$ ipython --no-banner

In [1]: import numpy as np

In [2]: np.set_printoptions(precision=3, suppress=True, linewidth=120, floatmode="fixed")

In [3]: r0 = np.array([2, 1, 2]) + 0.5

In [4]: K = np.eye(3) - 2 * np.outer(r0, r0) / (r0 @ r0)

In [5]: K
Out[5]: 
array([[ 0.153, -0.508, -0.847],
       [-0.508,  0.695, -0.508],
       [-0.847, -0.508,  0.153]])

In [6]: x0 = np.array([3, 3, 5])

In [7]: K @ x0
Out[7]: array([-5.305, -1.983, -3.305])

In [8]: K @ (2 * x0)
Out[8]: array([-10.610,  -3.966,  -6.610])

In [9]: (K * x0).sum(axis=1)
Out[9]: array([-5.305, -1.983, -3.305])

In [10]: K @ np.ones(3)
Out[10]: array([-1.203, -0.322, -1.203])

In [11]: K @ np.eye(3)[2]
Out[11]: array([-0.847, -0.508,  0.153])

In [12]: (K @ x0).argmax()
Out[12]: np.int64(1)

In [13]: np.einsum("ij,j->i", K, x0)
Out[13]: array([-5.305, -1.983, -3.305])

In [14]: np.round(K @ K.T, 3) + 0
Out[14]: 
array([[1.000, 0.000, 0.000],
       [0.000, 1.000, 0.000],
       [0.000, 0.000, 1.000]])

In [15]: vals, vecs = np.linalg.eigh(K)

In [16]: np.linalg.eigvalsh(K @ K)
Out[16]: array([1.000, 1.000, 1.000])

In [17]: np.unique(vals.round(6) + 0, return_counts=True)[1]
Out[17]: array([1, 2])

In [18]: np.linalg.eigvalsh(K + 3 * np.eye(3))
Out[18]: array([2.000, 4.000, 4.000])

In [19]: np.linalg.svd(K, compute_uv=False)
Out[19]: array([1.000, 1.000, 1.000])

In [20]: arr = np.loadtxt("case15.csv", delimiter=",")

In [21]: arr
Out[21]: 
array([[ 1.000,  1.000, -1.000, -1.000, -1.000, -1.000,  1.000,  1.000],
       [ 1.000, -1.000, -1.000,  1.000, -1.000,  1.000,  1.000, -1.000],
       [ 1.000,  1.000, -1.000, -1.000,  1.000,  1.000, -1.000, -1.000]])

In [22]: out = np.array([[2, 2],
    ...:     [1, 1],
    ...:     [0, -1],
    ...:     [3, -1],
    ...:     [-1, -2],
    ...:     [1, -3],
    ...:     [-2, -1],
    ...:     [0, -1]])

In [23]: np.einsum("ij->j", arr)
Out[23]: array([ 3.000,  1.000, -3.000, -1.000, -1.000,  1.000,  1.000, -1.000])

In [24]: np.linalg.matrix_rank(arr @ out)
Out[24]: np.int64(2)

In [25]: np.vstack([arr, out.T]).shape
Out[25]: (5, 8)

In [26]: np.linalg.matrix_rank(np.vstack([arr, out.T]))
Out[26]: np.int64(5)

In [27]: W1 = np.array([[9, 2, 1, 1, 1],
    ...:     [1, 2, 1, 8, 7],
    ...:     [1, 9, 6, 9, 7],
    ...:     [1, 1, 6, 4, 7],
    ...:     [1, 6, 0, 5, 2],
    ...:     [3, 2, 3, 6, 6],
    ...:     [4, 1, 6, 8, 9],
    ...:     [3, 3, 6, 0, 6]])

In [28]: c = np.array([1, 1, 0, 1, 2])

In [29]: act = np.maximum(arr @ W1 + c, 0)

In [30]: (act > 0).astype(int)
Out[30]: 
array([[1, 0, 0, 0, 1],
       [1, 0, 1, 0, 1],
       [1, 0, 0, 0, 0]])

In [31]: (act > 0).mean(axis=0)
Out[31]: array([1.000, 0.000, 0.333, 0.000, 0.667])

In [32]: act
Out[32]: 
array([[12.000,  0.000,  0.000,  0.000,  3.000],
       [12.000,  0.000,  3.000,  0.000,  3.000],
       [ 6.000,  0.000,  0.000,  0.000,  0.000]])

In [33]: cent = np.array([[2, 3, 2], [2, 0, 0], [3, 3, 0], [1, 1, 2], [3, 2, 3]])

In [34]: W1 @ cent
Out[34]: 
array([[29, 33, 23],
       [38, 28, 39],
       [68, 44, 41],
       [47, 39, 31],
       [25, 12, 18],
       [43, 36, 36],
       [63, 56, 51],
       [48, 39, 24]])

In [35]: act @ cent
Out[35]: 
array([[33.000, 42.000, 33.000],
       [42.000, 51.000, 33.000],
       [12.000, 18.000, 12.000]])

In [36]: U, s, Vh = np.linalg.svd(arr, full_matrices=False)

In [37]: np.cumsum(s ** 2) / np.sum(s ** 2)
Out[37]: array([0.333, 0.667, 1.000])

In [38]: np.round(U.T @ arr @ Vh.T, 3) + 0
Out[38]: 
array([[2.828, 0.000, 0.000],
       [0.000, 2.828, 0.000],
       [0.000, 0.000, 2.828]])

In [39]: (s > 1e-8).sum()
Out[39]: np.int64(3)

In [40]: np.allclose(U * s @ Vh, arr)
Out[40]: True

In [41]: s
Out[41]: array([2.828, 2.828, 2.828])

In [42]: np.round(U.T @ U, 3) + 0
Out[42]: 
array([[1.000, 0.000, 0.000],
       [0.000, 1.000, 0.000],
       [0.000, 0.000, 1.000]])

In [43]: np.round(np.sqrt((s ** 2).sum()), 3), round(np.linalg.norm(arr), 3)
Out[43]: (np.float64(4.899), np.float64(4.899))

In [44]: cent = np.array([[-1, 1, -3], [2, 1, -3]])

In [45]: rng = np.random.default_rng(5426)

In [46]: mat = rng.normal(size=(16, 2)) @ cent + np.array([-4, 3, -4])

In [47]: mat
Out[47]: 
array([[ -2.649,   5.541, -11.624],
       [  0.024,   1.741,  -0.222],
       [ -7.075,   3.580,  -5.739],
       [ -3.877,   2.864,  -3.593],
       [ -0.245,   2.826,  -3.477],
       [ -0.947,   4.286,  -7.859],
       [ -1.345,   4.091,  -7.273],
       [ -3.668,   3.458,  -5.374],
       [ -4.357,   0.811,   2.568],
       [ -6.881,   4.178,  -7.533],
       [ -5.246,   2.069,  -1.207],
       [ -2.222,   1.012,   1.963],
       [ -2.982,   1.028,   1.917],
       [ -2.477,   3.360,  -5.080],
       [ -2.095,   3.724,  -6.172],
       [ -1.262,   0.263,   4.211]])

In [48]: cov = np.cov(mat, rowvar=False)

In [49]: np.round(np.linalg.eigvalsh(cov)[::-1], 3) + 0
Out[49]: array([22.691,  4.452,  0.000])

In [50]: cov
Out[50]: 
array([[ 4.552, -0.424,  1.273],
       [-0.424,  2.259, -6.778],
       [ 1.273, -6.778, 20.333]])

In [51]: np.corrcoef(mat[:, 2], mat[:, 1])[0, 1]
Out[51]: np.float64(-1.0)

In [52]: np.polyfit(mat[:, 2], mat[:, 1], 1)
Out[52]: array([-0.333,  1.667])

In [53]: np.corrcoef(mat.T)
Out[53]: 
array([[ 1.000, -0.132,  0.132],
       [-0.132,  1.000, -1.000],
       [ 0.132, -1.000,  1.000]])

In [54]: out = cov / np.sqrt((cov ** 2).mean(axis=1, keepdims=True))

In [55]: np.linalg.matrix_rank(cov - cov.mean(axis=1, keepdims=True))
Out[55]: np.int64(2)

In [56]: np.linalg.norm(out, axis=1)
Out[56]: array([1.732, 1.732, 1.732])

In [57]: Ac = mat - mat.mean(axis=0)

In [58]: U, s, Vh = np.linalg.svd(Ac, full_matrices=False)

In [59]: Vh[0] * np.sign(Vh[0, np.abs(Vh[0]).argmax()])
Out[59]: array([ 0.074, -0.315,  0.946])

In [60]: (np.sign(U[:, 0]) == np.sign(U[0, 0])).astype(int)
Out[60]: array([1, 0, 1, 1, 0, 1, 1, 1, 0, 1, 0, 0, 0, 1, 1, 0])

In [61]: np.searchsorted(np.cumsum(s ** 2) / (s ** 2).sum(), 0.9) + 1
Out[61]: np.int64(2)

In [62]: np.round((s ** 2).sum() ** 2 / (s ** 4).sum(), 3)
Out[62]: np.float64(1.378)

In [63]: np.abs(Vh[-1])
Out[63]: array([0.000, 0.949, 0.316])

In [64]: idx = mat[:, 2] > np.median(mat[:, 2])

In [65]: r0 = mat[idx].mean(axis=0) - mat[~idx].mean(axis=0)

In [66]: ((mat - mat.mean(axis=0)) @ r0 > 0).astype(int)
Out[66]: array([0, 1, 0, 0, 1, 0, 0, 0, 1, 0, 1, 1, 1, 0, 0, 1])

In [67]: round(float((((mat - mat.mean(axis=0)) @ r0 > 0) == idx).mean()), 3)
Out[67]: 0.938

In [68]: np.argsort(-np.abs(r0).round(6), kind="stable")
Out[68]: array([2, 1, 0])

In [69]: def softmax(z):
    ...:     e = np.exp(z - z.max(axis=-1, keepdims=True))
    ...:     return e / e.sum(axis=-1, keepdims=True)
    ...: 

In [70]: softmax(mat).sum(axis=1)
Out[70]: array([1.000, 1.000, 1.000, 1.000, 1.000, 1.000, 1.000, 1.000, 1.000, 1.000, 1.000, 1.000, 1.000, 1.000, 1.000, 1.000])

In [71]: np.round(softmax(mat[5] + -3), 3) + 0
Out[71]: array([0.005, 0.995, 0.000])

In [72]: att = mat @ mat.T / np.sqrt(3)

In [73]: softmax(att)[5] @ mat
Out[73]: array([ -2.649,   5.541, -11.624])

In [74]: data = np.cumsum(np.array([[2, 0, 1],
    ...:     [0, 1, 0],
    ...:     [3, 2, 2],
    ...:     [0, 0, 2],
    ...:     [0, 3, 3],
    ...:     [0, 3, 1],
    ...:     [3, 3, 3],
    ...:     [2, 2, 3],
    ...:     [1, 2, 1],
    ...:     [2, 3, 0],
    ...:     [3, 1, 1],
    ...:     [3, 3, 0],
    ...:     [0, 2, 3],
    ...:     [2, 0, 2],
    ...:     [2, 0, 2],
    ...:     [2, 0, 1],
    ...:     [0, 1, 2],
    ...:     [3, 2, 0],
    ...:     [3, 1, 0],
    ...:     [3, 0, 2],
    ...:     [0, 0, 3],
    ...:     [2, 2, 1],
    ...:     [1, 0, 3],
    ...:     [3, 0, 0]]), axis=0)

In [75]: data
Out[75]: 
array([[ 2,  0,  1],
       [ 2,  1,  1],
       [ 5,  3,  3],
       [ 5,  3,  5],
       [ 5,  6,  8],
       [ 5,  9,  9],
       [ 8, 12, 12],
       [10, 14, 15],
       [11, 16, 16],
       [13, 19, 16],
       [16, 20, 17],
       [19, 23, 17],
       [19, 25, 20],
       [21, 25, 22],
       [23, 25, 24],
       [25, 25, 25],
       [25, 26, 27],
       [28, 28, 27],
       [31, 29, 27],
       [34, 29, 29],
       [34, 29, 32],
       [36, 31, 33],
       [37, 31, 36],
       [40, 31, 36]])

In [76]: dist = np.linalg.norm(data[:, None] - data[None], axis=-1)

In [77]: np.unravel_index(dist.round(6).argmax(), dist.shape)
Out[77]: (np.int64(0), np.int64(23))

In [78]: dist[:5, :5]
Out[78]: 
array([[0.000, 1.000, 4.690, 5.831, 9.695],
       [1.000, 0.000, 4.123, 5.385, 9.110],
       [4.690, 4.123, 0.000, 2.000, 5.831],
       [5.831, 5.385, 2.000, 0.000, 4.243],
       [9.695, 9.110, 5.831, 4.243, 0.000]])

In [79]: dist.shape
Out[79]: (24, 24)

In [80]: np.flatnonzero(dist[16] < dist.mean() / 2)
Out[80]: array([12, 13, 14, 15, 16, 17, 18, 19, 20])

In [81]: dist[16].round(6).argsort(kind="stable")[:4]
Out[81]: array([16, 15, 17, 14])

In [82]: cov = data.T @ data

In [83]: np.linalg.svd(data, compute_uv=False) ** 2
Out[83]: array([34678.378,   199.015,    50.607])

In [84]: np.trace(cov), (data ** 2).sum()
Out[84]: (np.int64(34928), np.int64(34928))

In [85]: cov
Out[85]: 
array([[12082, 11531, 11675],
       [11531, 11388, 11339],
       [11675, 11339, 11458]])

In [86]: np.linalg.matrix_rank(cov)
Out[86]: np.int64(3)

In [87]: np.allclose(cov, cov.T)
Out[87]: True

In [88]: np.diag(cov)
Out[88]: array([12082, 11388, 11458])

In [89]: out = np.c_[mat[:, :2] @ np.array([[4, -1], [-5, -3]]), np.array([0, 1, 0, 1, 2, 0, 1, 0, 0, 1, 0, 1, 2, 0, 2, 1])]

In [90]: out
Out[90]: 
array([[-38.303, -13.975,   0.000],
       [ -8.608,  -5.246,   1.000],
       [-46.201,  -3.664,   0.000],
       [-29.830,  -4.716,   1.000],
       [-15.109,  -8.232,   2.000],
       [-25.220, -11.912,   0.000],
       [-25.834, -10.928,   1.000],
       [-31.962,  -6.706,   0.000],
       [-21.482,   1.924,   0.000],
       [-48.414,  -5.652,   1.000],
       [-31.330,  -0.961,   0.000],
       [-13.948,  -0.815,   1.000],
       [-17.065,  -0.101,   2.000],
       [-26.710,  -7.603,   0.000],
       [-26.999,  -9.077,   2.000],
       [ -6.365,   0.473,   1.000]])

In [91]: np.round(np.linalg.norm(out - mat @ np.linalg.lstsq(mat, out)[0], axis=0), 3) + 0
Out[91]: array([0.000, 0.000, 2.717])

In [92]: np.round(np.linalg.lstsq(mat, out[:, 0])[0], 3) + 0
Out[92]: array([ 4.000, -5.000,  0.000])

In [93]: np.linalg.matrix_rank(np.c_[mat, out])
Out[93]: np.int64(4)

In [94]: Ac = data - data.mean(axis=0)

In [95]: U, s, Vh = np.linalg.svd(Ac, full_matrices=False)

In [96]: (np.sign(U[:, 0]) == np.sign(U[0, 0])).astype(int)
Out[96]: array([1, 1, 1, 1, 1, 1, 1, 1, 1, 1, 1, 0, 0, 0, 0, 0, 0, 0, 0, 0, 0, 0, 0, 0])

In [97]: np.abs(Vh[0]).argmax()
Out[97]: np.int64(0)

In [98]: np.abs(Vh[-1])
Out[98]: array([0.424, 0.365, 0.829])

In [99]: np.round(Ac.mean(axis=0), 3) + 0
Out[99]: array([0.000, 0.000, 0.000])

In [100]: round(float((s ** 2).sum() ** 2 / (s ** 4).sum()), 3)
Out[100]: 1.05

In [101]: np.searchsorted(np.cumsum(s ** 2) / (s ** 2).sum(), 0.9) + 1
Out[101]: np.int64(1)

In [102]: np.round(softmax(10 * data[20]), 3) + 0
Out[102]: array([1.000, 0.000, 0.000])

In [103]: att = data @ data.T / np.sqrt(3)

In [104]: softmax(att).round(6).argmax(axis=1)
Out[104]: array([23, 23, 23, 23, 23, 23, 23, 23, 23, 23, 23, 23, 23, 23, 23, 23, 23, 23, 23, 23, 23, 23, 23, 23])

In [105]: M = np.load("test9.npy")

In [106]: M
Out[106]: 
array([[-5, -3, -8],
       [-1, -4, -5],
       [ 0,  0,  0],
       [-2, -1,  2],
       [-2, -1,  2],
       [ 0,  0,  0],
       [-2, -1,  2],
       [-7, -4, -6],
       [-2, -1,  2],
       [ 0,  0,  0],
       [ 0,  0,  0],
       [-1, -4, -5],
       [-1, -4, -5],
       [-2, -1,  2],
       [-4,  1, -3],
       [-2, -1,  2],
       [-3, -5, -3],
       [ 0,  0,  0],
       [-2, -1,  2],
       [-2, -1,  2],
       [-1, -4, -5],
       [-4,  1, -3]])

In [107]: # rows 3 and 4 are equal

In [108]: out = M + rng.integers(-2, 3, (22, 1)) @ rng.integers(-2, 3, (1, 3))

In [109]: out
Out[109]: 
array([[-5, -7, -8],
       [-1, -4, -5],
       [ 0,  0,  0],
       [-2, -5,  2],
       [-2, -1,  2],
       [ 0,  4,  0],
       [-2, -1,  2],
       [-7, -4, -6],
       [-2, -3,  2],
       [ 0, -4,  0],
       [ 0,  0,  0],
       [-1, -2, -5],
       [-1, -4, -5],
       [-2,  1,  2],
       [-4, -1, -3],
       [-2,  1,  2],
       [-3, -7, -3],
       [ 0,  2,  0],
       [-2, -3,  2],
       [-2, -5,  2],
       [-1,  0, -5],
       [-4,  3, -3]])

In [110]: np.linalg.svd(out - M, compute_uv=False)
Out[110]: array([11.489,  0.000,  0.000])

In [111]: np.abs(out - M).sum(axis=1)
Out[111]: array([4, 0, 0, 4, 0, 4, 0, 0, 2, 4, 0, 2, 0, 2, 2, 2, 2, 2, 2, 4, 4, 2])

In [112]: J = np.load("out14.npy")

In [113]: J
Out[113]: 
array([[ 1,  2, -1,  0],
       [ 2,  4, -2,  0],
       [-1, -2,  1,  0],
       [ 0,  0,  0,  0]])

In [114]: # splits into 2 blocks

In [115]: np.round(np.linalg.eigvals(J), 3) + 0
Out[115]: array([6.000, 0.000, 0.000, 0.000])

In [116]: round(float(np.linalg.eigvals(J).sum().real), 3)
Out[116]: 6.0

In [117]: np.kron(np.eye(2, dtype=int), J)
Out[117]: 
array([[ 1,  2, -1,  0,  0,  0,  0,  0],
       [ 2,  4, -2,  0,  0,  0,  0,  0],
       [-1, -2,  1,  0,  0,  0,  0,  0],
       [ 0,  0,  0,  0,  0,  0,  0,  0],
       [ 0,  0,  0,  0,  1,  2, -1,  0],
       [ 0,  0,  0,  0,  2,  4, -2,  0],
       [ 0,  0,  0,  0, -1, -2,  1,  0],
       [ 0,  0,  0,  0,  0,  0,  0,  0]])

In [118]: round(float(np.linalg.det(2 * J)), 3), np.round(np.linalg.det(J), 3)
Out[118]: (0.0, np.float64(0.0))

In [119]: np.einsum("ij,ji->", J, J)
Out[119]: np.int64(36)

In [120]: np.round(np.poly(J), 3) + 0
Out[120]: array([ 1.000, -6.000,  0.000,  0.000,  0.000])

In [121]: np.round(np.linalg.det(J[::-1]), 3)
Out[121]: np.float64(0.0)
